>>> import numpy as np
>>> np.set_printoptions(precision=1, suppress=True, linewidth=120, legacy="1.25")
>>> data = np.load("run8.npy")
>>> data
array([[-1, -2, -1, -2],
       [-1,  2, -1,  2],
       [-1, -2, -1, -2],
       [-1,  2, -1,  2]])
>>> # rows and columns are dependent
>>> np.unique(data.round(6), axis=0).shape
(2, 4)
>>> round(np.trace(np.linalg.pinv(data) @ data), 1)
2.0
>>> np.abs(np.diag(np.linalg.qr(data)[1])) > 1e-9
array([ True,  True, False, False])
>>> rng = np.random.default_rng(2500)
>>> z = rng.integers(0, 3, 9)
>>> mat = (z[:, None] == z) * 5 + np.eye(9)
>>> mat
array([[6., 0., 0., 5., 0., 0., 0., 0., 0.],
       [0., 6., 0., 0., 0., 5., 5., 5., 5.],
       [0., 0., 6., 0., 5., 0., 0., 0., 0.],
       [5., 0., 0., 6., 0., 0., 0., 0., 0.],
       [0., 0., 5., 0., 6., 0., 0., 0., 0.],
       [0., 5., 0., 0., 0., 6., 5., 5., 5.],
       [0., 5., 0., 0., 0., 5., 6., 5., 5.],
       [0., 5., 0., 0., 0., 5., 5., 6., 5.],
       [0., 5., 0., 0., 0., 5., 5., 5., 6.]])
>>> evals, evecs = np.linalg.eigh(mat)
>>> x = np.array([0, -4, 1, 2, 2, 2, 5, 1, -2])
>>> evecs * np.sqrt(evals) @ evecs.T
array([[2.2, 0. , 0. , 1.2, 0. , 0. , 0. , 0. , 0. ],
       [0. , 1.8, 0. , 0. , 0. , 0.8, 0.8, 0.8, 0.8],
       [0. , 0. , 2.2, 0. , 1.2, 0. , 0. , 0. , 0. ],
       [1.2, 0. , 0. , 2.2, 0. , 0. , 0. , 0. , 0. ],
       [0. , 0. , 1.2, 0. , 2.2, 0. , 0. , 0. , 0. ],
       [0. , 0.8, 0. , 0. , 0. , 1.8, 0.8, 0.8, 0.8],
       [0. , 0.8, 0. , 0. , 0. , 0.8, 1.8, 0.8, 0.8],
       [0. , 0.8, 0. , 0. , 0. , 0.8, 0.8, 1.8, 0.8],
       [0. , 0.8, 0. , 0. , 0. , 0.8, 0.8, 0.8, 1.8]])
>>> np.linalg.eigvalsh(mat[1:, 1:])
array([ 1.,  1.,  1.,  1.,  1.,  6., 11., 26.])
>>> evecs * np.abs(evals) @ evecs.T
array([[6., 0., 0., 5., 0., 0., 0., 0., 0.],
       [0., 6., 0., 0., 0., 5., 5., 5., 5.],
       [0., 0., 6., 0., 5., 0., 0., 0., 0.],
       [5., 0., 0., 6., 0., 0., 0., 0., 0.],
       [0., 0., 5., 0., 6., 0., 0., 0., 0.],
       [0., 5., 0., 0., 0., 6., 5., 5., 5.],
       [0., 5., 0., 0., 0., 5., 6., 5., 5.],
       [0., 5., 0., 0., 0., 5., 5., 6., 5.],
       [0., 5., 0., 0., 0., 5., 5., 5., 6.]])
>>> np.abs(mat).sum(axis=1).max(), round(float(np.abs(evals).max()), 1)
(26.0, 26.0)
>>> evecs * np.maximum(evals, 0) @ evecs.T
array([[6., 0., 0., 5., 0., 0., 0., 0., 0.],
       [0., 6., 0., 0., 0., 5., 5., 5., 5.],
       [0., 0., 6., 0., 5., 0., 0., 0., 0.],
       [5., 0., 0., 6., 0., 0., 0., 0., 0.],
       [0., 0., 5., 0., 6., 0., 0., 0., 0.],
       [0., 5., 0., 0., 0., 6., 5., 5., 5.],
       [0., 5., 0., 0., 0., 5., 6., 5., 5.],
       [0., 5., 0., 0., 0., 5., 5., 6., 5.],
       [0., 5., 0., 0., 0., 5., 5., 5., 6.]])
>>> feats = np.loadtxt("case8.csv", delimiter=",")
>>> feats
array([[1., 0., 0., 0., 0., 0.],
       [9., 1., 0., 0., 0., 0.],
       [7., 0., 1., 0., 0., 0.],
       [8., 3., 8., 1., 0., 0.],
       [1., 9., 4., 6., 1., 0.],
       [9., 8., 8., 0., 4., 1.]])
>>> # triangular, det is the product of the diagonal
>>> other = feats + rng.integers(-2, 3, (6, 5)) @ rng.integers(-2, 3, (5, 6))
>>> other
array([[-1.,  0.,  4.,  2.,  9., -5.],
       [15., -1., -4., -2., -4., -1.],
       [10., -1.,  0.,  0.,  2.,  5.],
       [12., -5.,  8., -9.,  2., -1.],
       [ 3.,  6.,  2., -2., -5.,  1.],
       [17.,  6.,  4.,  2.,  5.,  4.]])
>>> np.abs(other - feats).sum(axis=1)
array([22., 19., 12., 25., 22., 20.])
>>> np.round(np.linalg.svd(other - feats, compute_uv=False), 1) + 0
array([18.5, 12.6, 10.8,  5.7,  0.9,  0. ])
>>> other - feats
array([[ -2.,   0.,   4.,   2.,   9.,  -5.],
       [  6.,  -2.,  -4.,  -2.,  -4.,  -1.],
       [  3.,  -1.,  -1.,   0.,   2.,   5.],
       [  4.,  -8.,   0., -10.,   2.,  -1.],
       [  2.,  -3.,  -2.,  -8.,  -6.,   1.],
       [  8.,  -2.,  -4.,   2.,   1.,   3.]])
>>> x = np.ones(9)
>>> for _ in range(7):
...     x = mat @ x
...     x /= np.linalg.norm(x)
...     print(round(x @ mat @ x, 1))
... 
24.1
25.6
25.9
26.0
26.0
26.0
26.0
>>> round(np.linalg.eigvalsh(mat)[-1], 1)
26.0
>>> x.round(1) + 0
array([0. , 0.4, 0. , 0. , 0. , 0.4, 0.4, 0.4, 0.4])
>>> W = np.array([[0, -2, 1],
...     [3, 3, -1],
...     [0, -1, -1],
...     [2, 3, 0],
...     [3, 3, 2],
...     [-1, 0, 0]])
>>> c = np.array([-9, 4, 1])
>>> H = np.maximum(feats @ W + c, 0)
>>> (H > 0).astype(int)
array([[0, 1, 1],
       [0, 0, 1],
       [0, 0, 1],
       [1, 0, 0],
       [1, 1, 0],
       [1, 1, 1]])
>>> np.linalg.matrix_rank(H)
3
>>> H
array([[ 0.,  2.,  2.],
       [ 0.,  0.,  9.],
       [ 0.,  0.,  7.],
       [ 2.,  0.,  0.],
       [33., 46.,  0.],
       [26., 14.,  2.]])
>>> cent = np.array([[1, 6], [9, 7], [6, 4]])
>>> (H @ cent).round(6).argmax(axis=1)
array([0, 0, 0, 1, 1, 1])
>>> H @ cent
array([[ 30.,  22.],
       [ 54.,  36.],
       [ 42.,  28.],
       [  2.,  12.],
       [447., 520.],
       [164., 262.]])
>>> W @ cent
array([[-12, -10],
       [ 24,  35],
       [-15, -11],
       [ 29,  33],
       [ 42,  47],
       [ -1,  -6]])
>>> np.linalg.matrix_rank(feats - feats[0, 0] * np.eye(6))
4
>>> np.prod(np.diag(feats)), np.round(np.linalg.det(feats), 1)
(1.0, 1.0)
>>> other = np.array([[3, 2, 3, 1, 3, 0, 1, 0, 3, 2, 2, 1, 3],
...     [0, 3, 0, 2, 1, 0, 3, 0, 1, 1, 1, 1, 0],
...     [0, 1, 3, 3, 0, 0, 1, 1, 3, 2, 3, 2, 2],
...     [3, 0, 3, 1, 1, 2, 2, 2, 0, 0, 1, 0, 2],
...     [2, 2, 0, 1, 0, 2, 2, 2, 0, 3, 1, 1, 0],
...     [1, 0, 1, 3, 0, 1, 3, 1, 1, 2, 3, 1, 1],
...     [2, 1, 1, 0, 1, 1, 0, 3, 2, 3, 3, 0, 3],
...     [1, 2, 1, 2, 2, 3, 0, 0, 0, 0, 0, 3, 2],
...     [0, 3, 0, 2, 3, 3, 3, 0, 0, 1, 1, 1, 1],
...     [3, 0, 0, 0, 0, 2, 0, 1, 0, 0, 2, 1, 2],
...     [0, 3, 2, 1, 3, 1, 3, 2, 2, 0, 3, 2, 2],
...     [2, 0, 0, 3, 3, 1, 3, 0, 2, 1, 0, 2, 1],
...     [1, 0, 0, 1, 3, 3, 0, 3, 1, 1, 3, 3, 3]])
>>> X = other + other.T
>>> X
array([[6, 2, 3, 4, 5, 1, 3, 1, 3, 5, 2, 3, 4],
       [2, 6, 1, 2, 3, 0, 4, 2, 4, 1, 4, 1, 0],
       [3, 1, 6, 6, 0, 1, 2, 2, 3, 2, 5, 2, 2],
       [4, 2, 6, 2, 2, 5, 2, 4, 2, 0, 2, 3, 3],
       [5, 3, 0, 2, 0, 2, 3, 4, 3, 3, 4, 4, 3],
       [1, 0, 1, 5, 2, 2, 4, 4, 4, 4, 4, 2, 4],
       [3, 4, 2, 2, 3, 4, 0, 3, 5, 3, 6, 3, 3],
       [1, 2, 2, 4, 4, 4, 3, 0, 0, 1, 2, 3, 5],
       [3, 4, 3, 2, 3, 4, 5, 0, 0, 1, 3, 3, 2],
       [5, 1, 2, 0, 3, 4, 3, 1, 1, 0, 2, 2, 3],
       [2, 4, 5, 2, 4, 4, 6, 2, 3, 2, 6, 2, 5],
       [3, 1, 2, 3, 4, 2, 3, 3, 3, 2, 2, 4, 4],
       [4, 0, 2, 3, 3, 4, 3, 5, 2, 3, 5, 4, 6]])
>>> # equal to its transpose
>>> u, g = X[0], X[4]
>>> u @ u
164
>>> p = (u @ g) / (u @ u) * u
>>> g - p
array([ 0.8,  1.6, -2.1, -0.8, -3.5,  1.3,  0.9,  3.3,  0.9, -0.5,  2.6,  1.9,  0.2])
>>> u = np.array([-2, 2, 1, 0, -2, -1, 2, 2, 2, -2, 0, -3, -2])
>>> other = X + np.outer(u, np.eye(13)[3])
>>> np.linalg.matrix_rank(np.linalg.inv(other) - np.linalg.inv(X), tol=1e-8)
1
>>> np.allclose(X, X.T)
True
>>> np.allclose(X @ X.T, X.T @ X)
True
>>> x = np.array([2, 0, -2, -1, 1, -2, -3, -1, 3, -1, -2, -2, 3])
>>> rhs = X @ x
>>> c, lr = np.zeros(13), 1 / np.linalg.norm(X, 2) ** 2
>>> for i in range(5):
...     c -= lr * X.T @ (X @ c - rhs)
...     if i % 1 == 0: print(i, round(np.linalg.norm(X @ c - rhs), 1))
... 
0 29.9
1 29.0
2 28.1
3 27.3
4 26.5
>>> round(np.linalg.cond(X), 1)
30.9
>>> z = rng.permutation(13)
>>> other = X[:, z] * rng.choice([-1, 1], 13)
>>> other
array([[ 5, -3, -1,  3,  2,  3,  3, -6, -4,  4, -5, -2, -1],
       [ 3, -4,  0,  1,  6,  4,  1, -2,  0,  2, -1, -4, -2],
       [ 0, -3, -1,  2,  1,  2,  6, -3, -2,  6, -2, -5, -2],
       [ 2, -2, -5,  3,  2,  2,  6, -4, -3,  2,  0, -2, -4],
       [ 0, -3, -2,  4,  3,  3,  0, -5, -3,  2, -3, -4, -4],
       [ 2, -4, -2,  2,  0,  4,  1, -1, -4,  5, -4, -4, -4],
       [ 3, -5, -4,  3,  4,  0,  2, -3, -3,  2, -3, -6, -3],
       [ 4,  0, -4,  3,  2,  3,  2, -1, -5,  4, -1, -2,  0],
       [ 3,  0, -4,  3,  4,  5,  3, -3, -2,  2, -1, -3,  0],
       [ 3, -1, -4,  2,  1,  3,  2, -5, -3,  0,  0, -2, -1],
       [ 4, -3, -4,  2,  4,  6,  5, -2, -5,  2, -2, -6, -2],
       [ 4, -3, -2,  4,  1,  3,  2, -3, -4,  3, -2, -2, -3],
       [ 3, -2, -4,  4,  0,  3,  2, -4, -6,  3, -3, -5, -5]])
>>> left, _, Vh = np.linalg.svd(X.T @ other)
>>> z
array([ 4,  8,  5, 11,  1,  6,  2,  0, 12,  3,  9, 10,  7])
